In [1]: import numpy as np

In [2]: import numpy.linalg as la

In [3]: np.set_printoptions(suppress=True, linewidth=100)

In [4]: data = np.load("test11.npy")

In [5]: data
Out[5]: 
array([[-5,  0,  0,  0,  0,  0,  0,  0,  0,  0,  0,  0,  0,  0],
       [ 0,  1,  0,  0,  0,  0,  0,  0,  0,  0,  0,  0,  0,  0],
       [ 0,  0,  2,  0,  0,  0,  0,  0,  0,  0,  0,  0,  0,  0],
       [ 0,  0,  0,  1,  0,  0,  0,  0,  0,  0,  0,  0,  0,  0],
       [ 0,  0,  0,  0,  3,  0,  0,  0,  0,  0,  0,  0,  0,  0],
       [ 0,  0,  0,  0,  0, -4,  0,  0,  0,  0,  0,  0,  0,  0],
       [ 0,  0,  0,  0,  0,  0,  0,  0,  0,  0,  0,  0,  0,  0],
       [ 0,  0,  0,  0,  0,  0,  0,  1,  0,  0,  0,  0,  0,  0],
       [ 0,  0,  0,  0,  0,  0,  0,  0,  1,  0,  0,  0,  0,  0],
       [ 0,  0,  0,  0,  0,  0,  0,  0,  0,  0,  0,  0,  0,  0],
       [ 0,  0,  0,  0,  0,  0,  0,  0,  0,  0,  3,  0,  0,  0],
       [ 0,  0,  0,  0,  0,  0,  0,  0,  0,  0,  0,  3,  0,  0],
       [ 0,  0,  0,  0,  0,  0,  0,  0,  0,  0,  0,  0, -5,  0],
       [ 0,  0,  0,  0,  0,  0,  0,  0,  0,  0,  0,  0,  0,  0]])

In [6]: ev, vecs = la.eigh(data)

In [7]: np.round(la.svd(data, compute_uv=False), 3)
Out[7]: array([5., 5., 4., 3., 3., 3., 2., 1., 1., 1., 1., 0., 0., 0.])

In [8]: print(np.unique(ev.round(6) + 0, return_counts=True)[1])
[2 1 3 4 1 3]

In [9]: (ev > 1e-8).sum(), (ev < -1e-8).sum()
Out[9]: (np.int64(8), np.int64(3))

In [10]: np.unique(data.round(6), axis=0).shape
Out[10]: (12, 14)

In [11]: la.lstsq(data[:-1].T, data[-1])[2]
Out[11]: np.int32(11)

In [12]: mat = np.loadtxt("a.csv", delimiter=",")

In [13]: print(mat)
[[ 2.  2. -1.  3. -1.  0. -2. -1.  1.  1.]
 [ 0.  0. -3. -3.  3.  0.  3. -2.  2.  3.]
 [ 0.  0.  3.  2. -1.  1. -1.  3. -3. -1.]
 [ 0.  0.  0. -3.  0.  0.  0.  0. -1.  2.]
 [ 0.  0.  0.  0.  1. -3. -1. -2.  0.  0.]
 [ 0.  0.  0.  0.  0.  3.  2.  2.  0. -1.]
 [ 0.  0.  0.  0.  0.  0. -2.  3. -3.  2.]
 [ 0.  0.  0.  0.  0.  0.  0. -1. -3. -3.]
 [ 0.  0.  0.  0.  0.  0.  0.  0. -3. -1.]
 [ 0.  0.  0.  0.  0.  0.  0.  0.  0.  3.]]

In [14]: # rank 9

In [15]: round(la.det(mat), 3)
Out[15]: np.float64(0.0)

In [16]: np.round(np.sort(np.abs(la.eigvals(mat))), 3)
Out[16]: array([0., 1., 1., 2., 2., 3., 3., 3., 3., 3.])

In [17]: print(round(np.abs(la.eigvals(mat)).max(), 3))
3.0

In [18]: np.allclose(mat, mat.T)
Out[18]: False

In [19]: print(np.trace(mat))
3.0

In [20]: mat.inv()
Traceback (most recent call last):
  Cell In[20], line 1
    mat.inv()
AttributeError: 'numpy.ndarray' object has no attribute 'inv'


In [21]: np.round(la.matrix_power(mat, 3), 3)
Out[21]: 
array([[  8.,   8., -49.,  11.,  23., -17.,  -1., -13.,  32.,  91.],
       [  0.,   0., -27., -27.,  15., -63.,  -9., -77.,  45.,  72.],
       [  0.,   0.,  27.,  18., -13.,  48.,   9.,  52., -30., -60.],
       [  0.,   0.,   0., -27.,   0.,   0.,   0.,   0., -27.,  15.],
       [  0.,   0.,   0.,   0.,   1., -39., -15., -32.,  15.,  41.],
       [  0.,   0.,   0.,   0.,   0.,  27.,  14.,  14.,   0., -47.],
       [  0.,   0.,   0.,   0.,   0.,   0.,  -8.,  21.,  -3.,  17.],
       [  0.,   0.,   0.,   0.,   0.,   0.,   0.,  -1., -39., -24.],
       [  0.,   0.,   0.,   0.,   0.,   0.,   0.,   0., -27.,  -9.],
       [  0.,   0.,   0.,   0.,   0.,   0.,   0.,   0.,   0.,  27.]])

In [22]: (mat + mat.T) / 2
Out[22]: 
array([[ 2. ,  1. , -0.5,  1.5, -0.5,  0. , -1. , -0.5,  0.5,  0.5],
       [ 1. ,  0. , -1.5, -1.5,  1.5,  0. ,  1.5, -1. ,  1. ,  1.5],
       [-0.5, -1.5,  3. ,  1. , -0.5,  0.5, -0.5,  1.5, -1.5, -0.5],
       [ 1.5, -1.5,  1. , -3. ,  0. ,  0. ,  0. ,  0. , -0.5,  1. ],
       [-0.5,  1.5, -0.5,  0. ,  1. , -1.5, -0.5, -1. ,  0. ,  0. ],
       [ 0. ,  0. ,  0.5,  0. , -1.5,  3. ,  1. ,  1. ,  0. , -0.5],
       [-1. ,  1.5, -0.5,  0. , -0.5,  1. , -2. ,  1.5, -1.5,  1. ],
       [-0.5, -1. ,  1.5,  0. , -1. ,  1. ,  1.5, -1. , -1.5, -1.5],
       [ 0.5,  1. , -1.5, -0.5,  0. ,  0. , -1.5, -1.5, -3. , -0.5],
       [ 0.5,  1.5, -0.5,  1. ,  0. , -0.5,  1. , -1.5, -0.5,  3. ]])

In [23]: (mat - mat.T) / 2
Out[23]: 
array([[ 0. ,  1. , -0.5,  1.5, -0.5,  0. , -1. , -0.5,  0.5,  0.5],
       [-1. ,  0. , -1.5, -1.5,  1.5,  0. ,  1.5, -1. ,  1. ,  1.5],
       [ 0.5,  1.5,  0. ,  1. , -0.5,  0.5, -0.5,  1.5, -1.5, -0.5],
       [-1.5,  1.5, -1. ,  0. ,  0. ,  0. ,  0. ,  0. , -0.5,  1. ],
       [ 0.5, -1.5,  0.5,  0. ,  0. , -1.5, -0.5, -1. ,  0. ,  0. ],
       [ 0. ,  0. , -0.5,  0. ,  1.5,  0. ,  1. ,  1. ,  0. , -0.5],
       [ 1. , -1.5,  0.5,  0. ,  0.5, -1. ,  0. ,  1.5, -1.5,  1. ],
       [ 0.5,  1. , -1.5,  0. ,  1. , -1. , -1.5,  0. , -1.5, -1.5],
       [-0.5, -1. ,  1.5,  0.5,  0. ,  0. ,  1.5,  1.5,  0. , -0.5],
       [-0.5, -1.5,  0.5, -1. ,  0. ,  0.5, -1. ,  1.5,  0.5,  0. ]])

In [24]: mat @ mat
Out[24]: 
array([[  4.,   4., -11., -11.,   4.,   2.,   8., -12.,  12.,  16.],
       [  0.,   0.,  -9.,   3.,   6., -12.,  -6.,  -4.,   3.,  16.],
       [  0.,   0.,   9.,   0.,  -4.,   9.,   2.,   7.,  -8., -11.],
       [  0.,   0.,   0.,   9.,   0.,   0.,   0.,   0.,   6.,   1.],
       [  0.,   0.,   0.,   0.,   1., -12.,  -5.,  -9.,   9.,   7.],
       [  0.,   0.,   0.,   0.,   0.,   9.,   2.,  10., -12.,  -8.],
       [  0.,   0.,   0.,   0.,   0.,   0.,   4.,  -9.,   6.,  -4.],
       [  0.,   0.,   0.,   0.,   0.,   0.,   0.,   1.,  12.,  -3.],
       [  0.,   0.,   0.,   0.,   0.,   0.,   0.,   0.,   9.,   0.],
       [  0.,   0.,   0.,   0.,   0.,   0.,   0.,   0.,   0.,   9.]])

In [25]: rk = la.matrix_rank(mat)

In [26]: rk
Out[26]: np.int64(9)

In [27]: null = la.svd(mat)[2][rk:].T

In [28]: [int(la.matrix_rank(mat[:i])) for i in range(1, len(mat) + 1)]
Out[28]: [1, 2, 3, 4, 5, 6, 7, 8, 9, 9]

In [29]: la.matrix_rank(mat.T @ mat), la.matrix_rank(mat @ mat.T)
Out[29]: (np.int64(9), np.int64(9))

In [30]: null.shape
Out[30]: (10, 1)

In [31]: print([int(la.matrix_rank(mat[:, :j + 1])) for j in range(10)])
[1, 1, 2, 3, 4, 5, 6, 7, 8, 9]

In [32]: [int(la.matrix_rank(np.delete(mat, i, axis=0))) for i in range(10)]
Out[32]: [8, 9, 9, 9, 9, 9, 9, 9, 9, 9]

In [33]: np.allclose(mat @ null, 0)
Out[33]: True

In [34]: def softmax(z):
    ...:     e = np.exp(z - z.max(axis=-1, keepdims=True))
    ...:     return e / e.sum(axis=-1, keepdims=True)
    ...: 

In [35]: np.round(softmax(mat[6] + 2), 3)
Out[35]: array([0.03 , 0.03 , 0.03 , 0.03 , 0.03 , 0.03 , 0.004, 0.597, 0.001, 0.22 ])

In [36]: np.round(softmax(mat).sum(axis=1), 3)
Out[36]: array([1., 1., 1., 1., 1., 1., 1., 1., 1., 1.])

In [37]: att = mat @ mat.T / np.sqrt(10)

In [38]: np.round(softmax(att)[6] @ mat, 3) + 0
Out[38]: array([ 0.   ,  0.   ,  0.22 ,  0.14 , -0.073,  0.074, -1.913,  2.979, -2.989,  1.773])

In [39]: m1 = np.loadtxt("m.csv", delimiter=",")

In [40]: m1.round(3)
Out[40]: 
array([[-0.5  ,  0.   ,  0.   ,  0.   , -0.866,  0.   ],
       [ 0.   ,  1.   ,  0.   ,  0.   ,  0.   ,  0.   ],
       [ 0.   ,  0.   ,  1.   ,  0.   ,  0.   ,  0.   ],
       [ 0.   ,  0.   ,  0.   ,  1.   ,  0.   ,  0.   ],
       [ 0.866,  0.   ,  0.   ,  0.   , -0.5  ,  0.   ],
       [ 0.   ,  0.   ,  0.   ,  0.   ,  0.   ,  1.   ]])

In [41]: cov = m1.T @ m1

In [42]: cov.round(3) + 0
Out[42]: 
array([[1., 0., 0., 0., 0., 0.],
       [0., 1., 0., 0., 0., 0.],
       [0., 0., 1., 0., 0., 0.],
       [0., 0., 0., 1., 0., 0.],
       [0., 0., 0., 0., 1., 0.],
       [0., 0., 0., 0., 0., 1.]])

In [43]: (m1 @ m1.T).shape
Out[43]: (6, 6)

In [44]: la.matrix_rank(cov)
Out[44]: np.int64(6)

In [45]: np.allclose(cov, cov.T)
Out[45]: True

In [46]: rng = np.random.default_rng(39833)

In [47]: lab = rng.integers(0, 2, 12)

In [48]: K = np.triu((lab[:, None] == lab) & (rng.random((12, 12)) < 0.8), 1).astype(int)

In [49]: K += K.T

In [50]: K
Out[50]: 
array([[0, 0, 0, 0, 0, 1, 0, 0, 0, 1, 1, 1],
       [0, 0, 0, 1, 1, 0, 1, 1, 0, 0, 0, 0],
       [0, 0, 0, 0, 0, 1, 0, 0, 0, 1, 1, 1],
       [0, 1, 0, 0, 1, 0, 1, 1, 0, 0, 0, 0],
       [0, 1, 0, 1, 0, 0, 1, 1, 0, 0, 0, 0],
       [1, 0, 1, 0, 0, 0, 0, 0, 1, 1, 1, 0],
       [0, 1, 0, 1, 1, 0, 0, 1, 0, 0, 0, 0],
       [0, 1, 0, 1, 1, 0, 1, 0, 0, 0, 0, 0],
       [0, 0, 0, 0, 0, 1, 0, 0, 0, 1, 1, 1],
       [1, 0, 1, 0, 0, 1, 0, 0, 1, 0, 0, 1],
       [1, 0, 1, 0, 0, 1, 0, 0, 1, 0, 0, 1],
       [1, 0, 1, 0, 0, 0, 0, 0, 1, 1, 1, 0]])

In [51]: np.argwhere(np.triu(K))
Out[51]: 
array([[ 0,  5],
       [ 0,  9],
       [ 0, 10],
       [ 0, 11],
       [ 1,  3],
       [ 1,  4],
       [ 1,  6],
       [ 1,  7],
       [ 2,  5],
       [ 2,  9],
       [ 2, 10],
       [ 2, 11],
       [ 3,  4],
       [ 3,  6],
       [ 3,  7],
       [ 4,  6],
       [ 4,  7],
       [ 5,  8],
       [ 5,  9],
       [ 5, 10],
       [ 6,  7],
       [ 8,  9],
       [ 8, 10],
       [ 8, 11],
       [ 9, 11],
       [10, 11]])

In [52]: K @ K
Out[52]: 
array([[4, 0, 4, 0, 0, 2, 0, 0, 4, 2, 2, 2],
       [0, 4, 0, 3, 3, 0, 3, 3, 0, 0, 0, 0],
       [4, 0, 4, 0, 0, 2, 0, 0, 4, 2, 2, 2],
       [0, 3, 0, 4, 3, 0, 3, 3, 0, 0, 0, 0],
       [0, 3, 0, 3, 4, 0, 3, 3, 0, 0, 0, 0],
       [2, 0, 2, 0, 0, 5, 0, 0, 2, 3, 3, 5],
       [0, 3, 0, 3, 3, 0, 4, 3, 0, 0, 0, 0],
       [0, 3, 0, 3, 3, 0, 3, 4, 0, 0, 0, 0],
       [4, 0, 4, 0, 0, 2, 0, 0, 4, 2, 2, 2],
       [2, 0, 2, 0, 0, 3, 0, 0, 2, 5, 5, 3],
       [2, 0, 2, 0, 0, 3, 0, 0, 2, 5, 5, 3],
       [2, 0, 2, 0, 0, 5, 0, 0, 2, 3, 3, 5]])

In [53]: K.sum(axis=0)
Out[53]: array([4, 4, 4, 4, 4, 5, 4, 4, 4, 5, 5, 5])

In [54]: np.trace(K @ K @ K) // 6
Out[54]: np.int64(22)

In [55]: low = np.diag(K.sum(axis=1)) - K

In [56]: np.round(la.eigvalsh(low), 3) + 0
Out[56]: array([0., 0., 4., 4., 5., 5., 5., 5., 5., 5., 7., 7.])

In [57]: low @ np.ones(12)
Out[57]: array([0., 0., 0., 0., 0., 0., 0., 0., 0., 0., 0., 0.])

In [58]: (la.eigvalsh(low) < 1e-8).sum()
Out[58]: np.int64(2)

In [59]: print(low)
[[ 4  0  0  0  0 -1  0  0  0 -1 -1 -1]
 [ 0  4  0 -1 -1  0 -1 -1  0  0  0  0]
 [ 0  0  4  0  0 -1  0  0  0 -1 -1 -1]
 [ 0 -1  0  4 -1  0 -1 -1  0  0  0  0]
 [ 0 -1  0 -1  4  0 -1 -1  0  0  0  0]
 [-1  0 -1  0  0  5  0  0 -1 -1 -1  0]
 [ 0 -1  0 -1 -1  0  4 -1  0  0  0  0]
 [ 0 -1  0 -1 -1  0 -1  4  0  0  0  0]
 [ 0  0  0  0  0 -1  0  0  4 -1 -1 -1]
 [-1  0 -1  0  0 -1  0  0 -1  5  0 -1]
 [-1  0 -1  0  0 -1  0  0 -1  0  5 -1]
 [-1  0 -1  0  0  0  0  0 -1 -1 -1  5]]

In [60]: round(la.det(low[1:, 1:]))
Out[60]: 0

In [61]: U, s, Vh = la.svd(K)

In [62]: vecs = Vh[:(s > 1e-8).sum()]

In [63]: x = K[0] + 2 * K[11] + rng.integers(2) * np.eye(12)[3]

In [64]: x
Out[64]: array([2., 0., 2., 0., 0., 1., 0., 0., 2., 3., 3., 1.])

In [65]: np.allclose(vecs.T @ vecs @ x, x)
Out[65]: True

In [66]: round(la.norm(x - vecs.T @ vecs @ x), 3)
Out[66]: np.float64(0.0)

In [67]: np.round(np.diag(vecs.T @ vecs), 3)
Out[67]: array([0.333, 1.   , 0.333, 1.   , 1.   , 0.5  , 1.   , 1.   , 0.333, 0.5  , 0.5  , 0.5  ])

In [68]: la.matrix_rank(np.vstack([K, x]))
Out[68]: np.int64(8)

In [69]: ev, vecs = la.eigh(K)

In [70]: x = np.array([2, 0, -2, 0, 1, 0, 2, -1, 1, 1, 0, 1])

In [71]: print((np.sign(vecs[:, -1].round(6)) == np.sign(vecs[0, -1].round(6))).astype(int))
[1 0 1 0 0 1 0 0 1 1 1 1]

In [72]: np.abs(K).sum(axis=1).max(), round(float(np.abs(ev).max()), 3)
Out[72]: (np.int64(5), 4.606)

In [73]: np.allclose(K @ K.T, K.T @ K)
Out[73]: True

In [74]: print(K @ K)
[[4 0 4 0 0 2 0 0 4 2 2 2]
 [0 4 0 3 3 0 3 3 0 0 0 0]
 [4 0 4 0 0 2 0 0 4 2 2 2]
 [0 3 0 4 3 0 3 3 0 0 0 0]
 [0 3 0 3 4 0 3 3 0 0 0 0]
 [2 0 2 0 0 5 0 0 2 3 3 5]
 [0 3 0 3 3 0 4 3 0 0 0 0]
 [0 3 0 3 3 0 3 4 0 0 0 0]
 [4 0 4 0 0 2 0 0 4 2 2 2]
 [2 0 2 0 0 3 0 0 2 5 5 3]
 [2 0 2 0 0 3 0 0 2 5 5 3]
 [2 0 2 0 0 5 0 0 2 3 3 5]]

In [75]: print(np.round(la.det(K), 3))
0.0

In [76]: (K + K.T) / 2
Out[76]: 
array([[0., 0., 0., 0., 0., 1., 0., 0., 0., 1., 1., 1.],
       [0., 0., 0., 1., 1., 0., 1., 1., 0., 0., 0., 0.],
       [0., 0., 0., 0., 0., 1., 0., 0., 0., 1., 1., 1.],
       [0., 1., 0., 0., 1., 0., 1., 1., 0., 0., 0., 0.],
       [0., 1., 0., 1., 0., 0., 1., 1., 0., 0., 0., 0.],
       [1., 0., 1., 0., 0., 0., 0., 0., 1., 1., 1., 0.],
       [0., 1., 0., 1., 1., 0., 0., 1., 0., 0., 0., 0.],
       [0., 1., 0., 1., 1., 0., 1., 0., 0., 0., 0., 0.],
       [0., 0., 0., 0., 0., 1., 0., 0., 0., 1., 1., 1.],
       [1., 0., 1., 0., 0., 1., 0., 0., 1., 0., 0., 1.],
       [1., 0., 1., 0., 0., 1., 0., 0., 1., 0., 0., 1.],
       [1., 0., 1., 0., 0., 0., 0., 0., 1., 1., 1., 0.]])
